$ python3 -q
>>> import numpy as np
>>> np.set_printoptions(precision=2, suppress=True, linewidth=120)
>>> feats = np.loadtxt("block10.csv", delimiter=",")
>>> print(feats)
[[ 6. -8.  8.  9. -9.  3.  3.]
 [-5.  0.  6.  6. -2. -8.  6.]
 [-1. -1. -4. -9. -4.  1. -9.]
 [-9.  7.  0.  5. -5. -6.  9.]
 [ 3. -2.  0.  6. -7.  8.  4.]
 [ 2. -9. -6. -9.  2.  0. -2.]
 [ 6.  0. -1.  9.  9. -6.  4.]
 [-2.  8. -7.  8.  5. -4. -6.]
 [ 7. -4. -3.  7.  2.  6.  2.]]
>>> O, vecs = np.linalg.qr(feats[:, :4])[0], np.linalg.qr(feats[:, 4:])[0]
>>> s = np.linalg.svd(O.T @ vecs, compute_uv=False)
>>> print(s)
[0.95 0.63 0.46]
>>> print(np.degrees(np.arccos(s.clip(0, 1))))
[17.9  51.17 62.39]
>>> W1 = np.array([[-7, 1, -1, -5, 4, -7],
...     [6, -8, -5, 6, 4, 8],
...     [8, -9, -8, -5, 5, -9],
...     [-3, 1, 7, -7, -4, -7],
...     [-2, -7, 9, -5, 7, 7],
...     [5, 9, 1, 0, -9, 4],
...     [-3, -7, 8, -1, 8, -2]])
>>> b = np.array([-1, 0, 2, -1, -2, -1])
>>> hid = np.maximum(feats @ W1 + b, 0)
>>> print((hid > 0).mean(axis=0))
[0.33 0.56 0.78 0.44 0.33 0.44]
>>> W2 = np.array([[-4, 4], [4, 2], [-2, -2], [0, 1], [5, 1], [-2, 4]])
>>> print(W1 @ W2)
[[ 68 -53]
 [-42  60]
 [ -9  -6]
 [ -4 -63]
 [-17 -10]
 [-39  43]
 [ 12 -43]]
>>> print((hid @ W2).round(6).argmax(axis=1))
[0 0 1 1 0 1 0 1 0]
>>> print(feats[1] @ feats[0])
84.0
>>> print(np.linalg.norm(feats, axis=0))
[15.65 16.7  14.53 23.11 17.   16.19 16.82]
>>> print(round(float(np.linalg.norm(feats[1] - feats[0])), 2))
19.42
>>> print(np.linalg.norm(feats, axis=1))
[18.55 14.18 14.04 17.23 13.34 14.49 15.84 16.06 12.92]
>>> print(np.round(np.linalg.norm(feats, "nuc"), 2))
105.63
>>> F = np.loadtxt("a.csv", delimiter=",")
>>> print(F)
[[ 7.  8. -1. -4.  1.  0. -2.  2. -6.  4. -9.  6.  3. -6.  1. -5.]
 [ 2. -9.  1. -4. -2. -3.  5. -3. -9.  7. -7.  5.  0.  4.  1.  5.]
 [ 7.  6.  5. -8. -5. -9.  4.  2.  3.  3.  0.  9.  6.  2. -7. -3.]
 [ 4. -3.  1.  5. -6. -3.  9.  0.  4. -8.  4. -5. -9.  2. -1.  5.]
 [-8.  9.  9.  1.  4.  9.  0. -8.  1.  2. -7. -3. -8. -8.  7.  0.]
 [-8.  0. -5.  1. -8. -1. -8. -4.  0.  2.  1.  1. -1.  9. -1. -3.]
 [ 1.  0.  3.  6. -2. -4. -6.  0. -1.  0.  5. -7.  9. -9. -5.  2.]
 [-7. -1. -8.  1. -9. -7.  7.  4. -6.  4. -6.  2. -7.  4. -7.  5.]
 [-8.  9.  9.  1.  4.  9.  0. -8.  1.  2. -7. -3. -8. -8.  7.  0.]
 [-3. -6. -3.  9. -2.  3. -3.  0. -8.  9.  7.  6. -9. -2.  3. -7.]
 [-5.  0. -4. -9.  3.  2. -3.  7.  0.  1.  3. -7. -5. -4. -7.  4.]
 [ 1. -6.  5. -4. -1.  9. -2. -6.  2.  6. -7. -4. -8. -6.  0.  6.]
 [-4.  3.  7. -2.  7. -2.  0. -9.  3. -9. -8. -9.  1.  2. -9.  2.]
 [ 3.  0. -8.  5.  1. -2. -2.  7.  1. -4. -8.  8.  1. -5.  4.  2.]
 [-4.  1.  2.  0. -6.  6. -5. -7. -1. -8.  2. -3.  1. -9. -8. -5.]]
>>> # looks like rank 14
>>> print([round(float(x), 2) for x in np.linalg.svd(F, compute_uv=False)[:3]])
[41.99, 32.21, 29.38]
>>> vec = np.array([2, 0, 3, 2, 1, 2, 0, 0, 1, 1, 1, 1, 3, 1, 1, 3])
>>> print(F @ vec)
[-12.   7.   9.  -7.   3. -39.  29. -74.   3. -26. -50.  11.  -9.  -6. -35.]
>>> print(F @ np.ones(16))
[ -1.  -7.  15.  -1.   0. -25.  -8. -31.   0.  -6. -24. -15. -27.   3. -44.]
>>> print(round(np.trace(np.linalg.pinv(F) @ F), 2))
14.0
>>> print(np.unique(F.round(6), axis=0).shape)
(14, 16)
>>> try:
...     np.linalg.inv(F)
... except np.linalg.LinAlgError as e:
...     print(repr(e))
... 
LinAlgError('Last 2 dimensions of the array must be square')
>>> print(np.abs(np.diag(np.linalg.qr(F)[1])) > 1e-9)
[ True  True  True  True  True  True  True  True  True  True  True  True  True  True False]
>>> Y = F[0, 0] * F[1:] - np.outer(F[1:, 0], F[0])
>>> print(Y)
[[   0.  -79.    9.  -20.  -16.  -21.   39.  -25.  -51.   41.  -31.   23.   -6.   40.    5.   45.]
 [   0.  -14.   42.  -28.  -42.  -63.   42.    0.   63.   -7.   63.   21.   21.   56.  -56.   14.]
 [   0.  -53.   11.   51.  -46.  -21.   71.   -8.   52.  -72.   64.  -59.  -75.   38.  -11.   55.]
 [   0.  127.   55.  -25.   36.   63.  -16.  -40.  -41.   46. -121.   27.  -32. -104.   57.  -40.]
 [   0.   64.  -43.  -25.  -48.   -7.  -72.  -12.  -48.   46.  -65.   55.   17.   15.    1.  -61.]
 [   0.   -8.   22.   46.  -15.  -28.  -40.   -2.   -1.   -4.   44.  -55.   60.  -57.  -36.   19.]
 [   0.   49.  -63.  -21.  -56.  -49.   35.   42.  -84.   56. -105.   56.  -28.  -14.  -42.    0.]
 [   0.  127.   55.  -25.   36.   63.  -16.  -40.  -41.   46. -121.   27.  -32. -104.   57.  -40.]
 [   0.  -18.  -24.   51.  -11.   21.  -27.    6.  -74.   75.   22.   60.  -54.  -32.   24.  -64.]
 [   0.   40.  -33.  -83.   26.   14.  -31.   59.  -30.   27.  -24.  -19.  -20.  -58.  -44.    3.]
 [   0.  -50.   36.  -24.   -8.   63.  -12.  -44.   20.   38.  -40.  -34.  -59.  -36.   -1.   47.]
 [   0.   53.   45.  -30.   53.  -14.   -8.  -55.   -3.  -47.  -92.  -39.   19.  -10.  -59.   -6.]
 [   0.  -24.  -53.   47.    4.  -14.   -8.   43.   25.  -40.  -29.   38.   -2.  -17.   25.   29.]
 [   0.   39.   10.  -16.  -38.   42.  -43.  -41.  -31.  -40.  -22.    3.   19.  -87.  -52.  -55.]]
>>> print(np.flatnonzero(~Y.round(6).any(axis=1)))
[]
>>> print(np.linalg.matrix_rank(Y), np.linalg.matrix_rank(F))
13 14
>>> U, s, Vt = np.linalg.svd(F)
>>> vecs = Vt[:(s > 1e-8).sum()]
>>> rng = np.random.default_rng(875128)
>>> vec = F[0] + -1 * F[14] + rng.integers(2) * np.eye(16)[10]
>>> print(vec)
[ 11.   7.  -3.  -4.   7.  -6.   3.   9.  -5.  12. -10.   9.   2.   3.   9.   0.]
>>> print(np.allclose(vecs.T @ vecs @ vec, vec))
False
>>> E = np.load("out2.npy")
>>> print(E)
[[ 2. -2. -4.  0.  0.  6.]
 [-2. -1.  2.  0.  0. -3.]
 [-4.  2.  2.  0.  0. -6.]
 [ 0.  0.  0. -2.  0.  0.]
 [ 0.  0.  0.  0. -2.  0.]
 [ 6. -3. -6.  0.  0.  7.]]
>>> # equal to its transpose
>>> vec = np.array([-8, -5, -1, 2, -3, -8])
>>> print(E @ np.ones(6))
[ 2. -4. -6. -2. -2.  4.]
>>> print(np.sign((E @ vec).round(6)))
[-1.  1.  1. -1.  1. -1.]
>>> data = np.loadtxt("sample1.csv", delimiter=",")
>>> print(data)
[[-0.04 -0.04 -0.18]
 [-0.02 -0.02 -0.09]
 [ 0.24  0.24  0.79]
 [ 0.29  0.29  0.87]
 [ 0.12  0.12  0.49]
 [-0.02 -0.02 -0.09]
 [-0.16 -0.16 -0.62]
 [-0.02 -0.02 -0.09]
 [-0.27 -0.27 -0.85]
 [ 0.    0.    0.  ]
 [-0.02 -0.02 -0.09]
 [ 0.02  0.02  0.09]
 [-0.08 -0.08 -0.35]
 [ 0.16  0.16  0.62]
 [ 0.18  0.18  0.67]
 [-0.1  -0.1  -0.42]
 [ 0.24  0.24  0.79]
 [ 0.1   0.1   0.42]
 [ 0.12  0.12  0.49]
 [-0.08 -0.08 -0.35]
 [ 0.04  0.04  0.18]
 [-0.1  -0.1  -0.42]
 [-0.08 -0.08 -0.35]
 [ 0.    0.    0.  ]
 [ 0.06  0.06  0.26]
 [ 0.27  0.27  0.85]
 [ 0.08  0.08  0.35]
 [-0.25 -0.25 -0.82]
 [-0.1  -0.1  -0.42]
 [-0.1  -0.1  -0.42]
 [-0.06 -0.06 -0.26]
 [ 0.14  0.14  0.56]
 [-0.25 -0.25 -0.82]]
>>> U, s, Vt = np.linalg.svd(data)
>>> vecs = Vt[:(s > 1e-8).sum()]
>>> vec = data[29] + -2 * data[23] + rng.integers(2) * np.eye(3)[2]
>>> print(vec)
[-0.1  -0.1   0.58]
>>> print(np.round(vecs.T @ vecs, 2) + 0)
[[0.5 0.5 0. ]
 [0.5 0.5 0. ]
 [0.  0.  1. ]]
>>> print(np.allclose(vecs.T @ vecs @ vec, vec))
True
>>> r = np.linalg.matrix_rank(data)
>>> print(r)
2
>>> null = np.linalg.svd(data)[2][r:].T
>>> print([int(np.linalg.matrix_rank(data[:i])) for i in range(1, len(data) + 1)])
[1, 1, 2, 2, 2, 2, 2, 2, 2, 2, 2, 2, 2, 2, 2, 2, 2, 2, 2, 2, 2, 2, 2, 2, 2, 2, 2, 2, 2, 2, 2, 2, 2]
>>> print(np.linalg.matrix_rank(data.T @ data), np.linalg.matrix_rank(data @ data.T))
2 2
>>> print(np.round(null[:, 0] / null[np.abs(null[:, 0]).round(6).argmax(), 0], 2) + 0)
[ 1. -1.  0.]
>>> print(np.allclose(data @ null, 0))
True
>>> print(np.round(null @ null.T, 2) + 0)
[[ 0.5 -0.5  0. ]
 [-0.5  0.5  0. ]
 [ 0.   0.   0. ]]
>>> print(null.shape)
(3, 1)
>>> print([int(np.linalg.matrix_rank(np.delete(data, i, axis=0))) for i in range(33)])
[2, 2, 2, 2, 2, 2, 2, 2, 2, 2, 2, 2, 2, 2, 2, 2, 2, 2, 2, 2, 2, 2, 2, 2, 2, 2, 2, 2, 2, 2, 2, 2, 2]
